>>> import numpy as np
>>> from numpy import linalg as LA
>>> np.set_printoptions(precision=2, suppress=True, linewidth=140, sign=" ")
>>> def rd(a):
...     return np.round(a, 2) + 0
... 
>>> out = np.array([[2, 2, -3, -2], [2, -3, -2, 3], [0, -2, -1, -2], [-3, 2, -3, 2]])
>>> data = np.block([[np.zeros((4, 4)), out], [out.T, np.zeros((4, 4))]])
>>> data
array([[ 0.,  0.,  0.,  0.,  2.,  2., -3., -2.],
       [ 0.,  0.,  0.,  0.,  2., -3., -2.,  3.],
       [ 0.,  0.,  0.,  0.,  0., -2., -1., -2.],
       [ 0.,  0.,  0.,  0., -3.,  2., -3.,  2.],
       [ 2.,  2.,  0., -3.,  0.,  0.,  0.,  0.],
       [ 2., -3., -2.,  2.,  0.,  0.,  0.,  0.],
       [-3., -2., -1., -3.,  0.,  0.,  0.,  0.],
       [-2.,  3., -2.,  2.,  0.,  0.,  0.,  0.]])
>>> np.trace(data)
np.float64(0.0)
>>> (data + data.T) / 2
array([[ 0.,  0.,  0.,  0.,  2.,  2., -3., -2.],
       [ 0.,  0.,  0.,  0.,  2., -3., -2.,  3.],
       [ 0.,  0.,  0.,  0.,  0., -2., -1., -2.],
       [ 0.,  0.,  0.,  0., -3.,  2., -3.,  2.],
       [ 2.,  2.,  0., -3.,  0.,  0.,  0.,  0.],
       [ 2., -3., -2.,  2.,  0.,  0.,  0.,  0.],
       [-3., -2., -1., -3.,  0.,  0.,  0.,  0.],
       [-2.,  3., -2.,  2.,  0.,  0.,  0.,  0.]])
>>> data @ data
array([[21., -2.,  3.,  3.,  0.,  0.,  0.,  0.],
       [-2., 26.,  2.,  0.,  0.,  0.,  0.,  0.],
       [ 3.,  2.,  9., -5.,  0.,  0.,  0.,  0.],
       [ 3.,  0., -5., 26.,  0.,  0.,  0.,  0.],
       [ 0.,  0.,  0.,  0., 17., -8., -1., -4.],
       [ 0.,  0.,  0.,  0., -8., 21., -4., -5.],
       [ 0.,  0.,  0.,  0., -1., -4., 23., -4.],
       [ 0.,  0.,  0.,  0., -4., -5., -4., 21.]])
>>> rd(np.abs(LA.eigvals(data)).max())
np.float64(5.34)
>>> rd(np.sort(np.abs(LA.eigvals(data))))
array([ 2.53,  2.53,  4.58,  4.58,  5.11,  5.11,  5.34,  5.34])
>>> np.allclose(data @ data.T, data.T @ data)
True
>>> cent = np.sign(np.array([[-1, 2, 3, -2], [1, 1, 3, 2], [-3, -3, -1, -3], [3, -2, -1, 2]]))
>>> out = (np.tril(cent, -1) + np.eye(4)) @ (np.triu(cent, 1) + np.eye(4))
>>> ev = np.array([2, 0, -3, 0])
>>> m1 = np.rint(out * ev @ LA.inv(out)) + 0
>>> m1
array([[  2.,  -3.,  -2.,   1.],
       [  8., -12.,  -8.,  -2.],
       [ -2.,   3.,   2.,  -1.],
       [-10.,  15.,  10.,   7.]])
>>> rng = np.random.default_rng(1318)
>>> labels = rng.permutation(4)
>>> labels
array([ 1,  2,  3,  0])
>>> out = m1[labels][:, labels]
>>> out
array([[-12.,  -8.,  -2.,   8.],
       [  3.,   2.,  -1.,  -2.],
       [ 15.,  10.,   7., -10.],
       [ -3.,  -2.,   1.,   2.]])
>>> rd(np.sort(np.abs(LA.eigvals(out))))
array([ 0.,  0.,  2.,  3.])
>>> rd(LA.det(out)), rd(LA.det(m1[labels]))
(np.float64(0.0), np.float64(0.0))
>>> np.allclose(out, m1)
False
>>> rd(out @ LA.pinv(out) @ out)
array([[-12.,  -8.,  -2.,   8.],
       [  3.,   2.,  -1.,  -2.],
       [ 15.,  10.,   7., -10.],
       [ -3.,  -2.,   1.,   2.]])
>>> rd(np.trace(LA.pinv(out) @ out))
np.float64(2.0)
>>> left, sv, VT = LA.svd(m1)
>>> evecs = VT[:(sv > 1e-8).sum()]
>>> vec = m1[1] + 4 * m1[3] + rng.integers(2) * np.eye(4)[2]
>>> vec
array([-32.,  48.,  32.,  26.])
>>> np.allclose(evecs.T @ evecs @ vec, vec)
True
>>> rd(np.diag(evecs.T @ evecs))
array([ 0.24,  0.53,  0.24,  1.  ])
>>> rd(m1 @ LA.pinv(m1) @ m1)
array([[  2.,  -3.,  -2.,   1.],
       [  8., -12.,  -8.,  -2.],
       [ -2.,   3.,   2.,  -1.],
       [-10.,  15.,  10.,   7.]])
>>> np.abs(np.diag(LA.qr(m1)[1])) > 1e-9
array([ True, False, False,  True])
>>> np.allclose(m1[:-1].T @ LA.lstsq(m1[:-1].T, m1[-1])[0], m1[-1])
True
>>> LA.lstsq(m1[:-1].T, m1[-1])[2]
np.int32(2)
>>> LA.cond(m1) > 100
np.True_
>>> [round(float(x), 2) for x in LA.svd(m1, compute_uv=False)[:3]]
[27.77, 3.88, 0.0]
>>> rd(LA.norm(m1, 2) / LA.norm(m1))
np.float64(0.99)
>>> LA.matrix_rank(m1, rtol=0.1)
np.int64(2)
>>> np.argsort(-LA.norm(m1, axis=0).round(6), kind="stable")[:3]
array([ 1,  0,  2])
>>> M = np.loadtxt("w.csv", delimiter=",")
>>> M
array([[  2.,   0.,   2.,   2.,   2.,   1.,   2.,   1.],
       [  2.,   2.,   4.,   3.,   2.,   3.,   2.,   1.],
       [  3.,   2.,   6.,   4.,   4.,   5.,   4.,   1.],
       [  4.,   2.,   7.,   5.,   5.,   7.,   5.,   2.],
       [  5.,   2.,   9.,   5.,   6.,   9.,   7.,   2.],
       [  5.,   3.,   9.,   7.,   8.,   9.,   7.,   3.],
       [  5.,   3.,  10.,   7.,  10.,  11.,   8.,   5.],
       [  6.,   3.,  12.,   9.,  12.,  11.,  10.,   6.],
       [  7.,   4.,  12.,  10.,  13.,  13.,  11.,   8.],
       [  9.,   5.,  14.,  11.,  15.,  15.,  12.,   9.],
       [  9.,   7.,  16.,  13.,  17.,  15.,  13.,  10.],
       [ 11.,   8.,  18.,  15.,  17.,  16.,  13.,  12.],
       [ 11.,   9.,  18.,  16.,  19.,  16.,  14.,  12.],
       [ 13.,  10.,  20.,  18.,  19.,  17.,  14.,  12.],
       [ 13.,  10.,  21.,  20.,  19.,  18.,  15.,  14.],
       [ 13.,  11.,  21.,  22.,  19.,  18.,  16.,  14.],
       [ 15.,  11.,  22.,  24.,  19.,  19.,  18.,  15.],
       [ 15.,  12.,  22.,  26.,  20.,  20.,  19.,  16.],
       [ 16.,  14.,  23.,  26.,  21.,  20.,  19.,  17.],
       [ 17.,  14.,  23.,  28.,  22.,  22.,  19.,  18.],
       [ 19.,  14.,  25.,  28.,  22.,  22.,  20.,  20.],
       [ 19.,  14.,  27.,  30.,  22.,  23.,  21.,  22.],
       [ 19.,  16.,  29.,  31.,  22.,  24.,  22.,  22.],
       [ 20.,  18.,  29.,  32.,  23.,  26.,  22.,  22.],
       [ 22.,  19.,  29.,  33.,  23.,  27.,  24.,  22.],
       [ 22.,  21.,  30.,  34.,  25.,  29.,  25.,  24.],
       [ 22.,  23.,  31.,  34.,  27.,  30.,  26.,  25.],
       [ 23.,  24.,  33.,  34.,  29.,  31.,  27.,  25.],
       [ 24.,  26.,  34.,  36.,  31.,  33.,  28.,  26.],
       [ 26.,  26.,  35.,  38.,  33.,  33.,  30.,  26.],
       [ 26.,  27.,  35.,  38.,  35.,  33.,  32.,  27.],
       [ 26.,  29.,  37.,  38.,  37.,  33.,  33.,  27.],
       [ 28.,  29.,  37.,  40.,  37.,  33.,  35.,  28.],
       [ 29.,  29.,  39.,  40.,  38.,  34.,  37.,  28.],
       [ 30.,  30.,  39.,  40.,  40.,  36.,  37.,  29.],
       [ 30.,  31.,  41.,  41.,  42.,  37.,  39.,  29.],
       [ 31.,  31.,  43.,  43.,  43.,  37.,  41.,  31.],
       [ 33.,  32.,  45.,  43.,  43.,  38.,  43.,  32.]])
>>> vec = np.array([3, 3, -1, -2, -3, -3, 0, -1])
>>> target = M @ vec
>>> rd(LA.solve(M.T @ M, M.T @ target))
array([ 3.,  3., -1., -2., -3., -3.,  0., -1.])
>>> target
array([ -10.,  -14.,  -27.,  -37.,  -45.,  -53.,  -68.,  -78.,  -85.,  -93., -100., -102., -107., -107., -117., -118., -121., -129., -125.,
       -136., -134., -145., -146., -148., -144., -155., -160., -165., -174., -179., -183., -185., -184., -189., -196., -206., -214., -211.])
>>> try:
...     LA.solve(M, target)
... except LA.LinAlgError as e:
...     print(repr(e))
... 
LinAlgError('Last 2 dimensions of the array must be square')
>>> rd(LA.lstsq(M, target)[0])
array([ 3.,  3., -1., -2., -3., -3.,  0., -1.])
>>> rd(LA.pinv(M) @ M)
array([[ 1.,  0.,  0.,  0.,  0.,  0.,  0.,  0.],
       [ 0.,  1.,  0.,  0.,  0.,  0.,  0.,  0.],
       [ 0.,  0.,  1.,  0.,  0.,  0.,  0.,  0.],
       [ 0.,  0.,  0.,  1.,  0.,  0.,  0.,  0.],
       [ 0.,  0.,  0.,  0.,  1.,  0.,  0.,  0.],
       [ 0.,  0.,  0.,  0.,  0.,  1.,  0.,  0.],
       [ 0.,  0.,  0.,  0.,  0.,  0.,  1.,  0.],
       [ 0.,  0.,  0.,  0.,  0.,  0.,  0.,  1.]])
>>> target = target + 0.1 * rng.normal(size=38)
>>> rd(target)
array([ -10.14,  -13.97,  -26.83,  -37.06,  -45.02,  -52.93,  -68.01,  -77.91,  -84.99,  -93.16,  -99.86, -102.02, -107.06, -107.18,
       -117.  , -118.11, -121.1 , -128.98, -124.97, -135.87, -133.93, -145.1 , -146.07, -147.83, -144.02, -155.09, -160.08, -164.9 ,
       -173.93, -178.94, -182.99, -184.98, -183.94, -189.26, -196.01, -206.08, -213.95, -211.14])
>>> beta, *_ = LA.lstsq(M, target)
>>> rd(M.T @ (target - M @ beta))
array([ 0.,  0.,  0.,  0.,  0.,  0.,  0.,  0.])
>>> rd(LA.norm(target - M @ beta))
np.float64(0.55)
>>> [round(float(LA.norm(LA.solve(M.T @ M + lam * np.eye(8), M.T @ target))), 2) for lam in (0, 1, 10, 100)]
[6.46, 6.33, 5.68, 4.22]
>>> rd(beta)
array([ 2.96,  3.01, -1.01, -1.98, -3.  , -2.99,  0.  , -1.01])
